% python3 -q
>>> import numpy as np
>>> np.set_printoptions(precision=3, suppress=True, linewidth=140, floatmode="fixed")
>>> s = 3 * 0.7 ** np.arange(3)
>>> rng = np.random.default_rng(47232)
>>> J = rng.normal(size=(28, 3)) * rng.permutation(s)
>>> J
array([[-0.576,  2.586,  3.960],
       [ 1.404,  1.069, -3.050],
       [ 2.558,  2.793,  2.618],
       [ 0.917,  1.500, -2.027],
       [ 1.973,  1.139, -4.182],
       [ 1.752, -1.821, -1.432],
       [-0.956,  0.109,  3.988],
       [-0.950,  1.634, -0.729],
       [ 0.590, -1.136, -5.894],
       [ 1.867, -3.348,  1.182],
       [ 0.115,  2.182, -0.845],
       [ 0.137,  3.486,  2.303],
       [ 0.357,  6.657, -1.814],
       [-2.989,  4.096, -4.129],
       [ 0.875, -4.478,  1.372],
       [-0.472,  0.666, -0.942],
       [ 2.683, -5.476,  1.021],
       [-3.310, -4.135, -1.740],
       [-0.231, -2.204,  1.086],
       [ 2.197,  0.353,  1.429],
       [-3.173, -0.686, -0.220],
       [-0.750,  1.467,  1.762],
       [-1.904, -0.567,  0.862],
       [-1.524,  2.537,  3.096],
       [ 0.322, -1.026,  2.083],
       [-3.383, -0.176,  1.496],
       [-0.188,  5.976,  1.112],
       [ 1.345, -2.533,  2.130]])
>>> labels = J[:, 2] > np.median(J[:, 2])
>>> f = J[labels].mean(axis=0) - J[~labels].mean(axis=0)
>>> np.argsort(-np.abs(f).round(6), kind="stable")
array([2, 0, 1])
>>> f
array([0.336, 0.030, 3.910])
>>> ((J - J.mean(axis=0)) @ f > 0).astype(int)
array([1, 0, 1, 0, 0, 0, 1, 0, 0, 1, 0, 1, 0, 0, 1, 0, 1, 0, 1, 1, 0, 1, 1, 1, 1, 1, 1, 1])
>>> labels = rng.integers(0, 2, 5)
>>> F = np.triu((labels[:, None] == labels) & (rng.random((5, 5)) < 0.8), 1).astype(int)
>>> F += F.T
>>> F
array([[0, 1, 1, 0, 0],
       [1, 0, 1, 0, 0],
       [1, 1, 0, 0, 0],
       [0, 0, 0, 0, 0],
       [0, 0, 0, 0, 0]])
>>> # column 4 repeats column 3
>>> np.trace(F)
np.int64(0)
>>> np.sort(np.abs(np.linalg.eigvals(F)))
array([0.000, 0.000, 1.000, 1.000, 2.000])
>>> F @ F
array([[2, 1, 1, 0, 0],
       [1, 2, 1, 0, 0],
       [1, 1, 2, 0, 0],
       [0, 0, 0, 0, 0],
       [0, 0, 0, 0, 0]])
>>> np.allclose(F @ F.T, F.T @ F)
True
>>> np.einsum("ij,ji->", F, F)
np.int64(6)
>>> np.einsum("ii->", F)
np.int64(0)
>>> round(np.linalg.det(2 * F), 3), round(np.linalg.det(F), 3)
(np.float64(0.0), np.float64(0.0))
>>> np.round(np.poly(F), 3) + 0
array([ 1.000,  0.000, -3.000, -2.000,  0.000,  0.000])
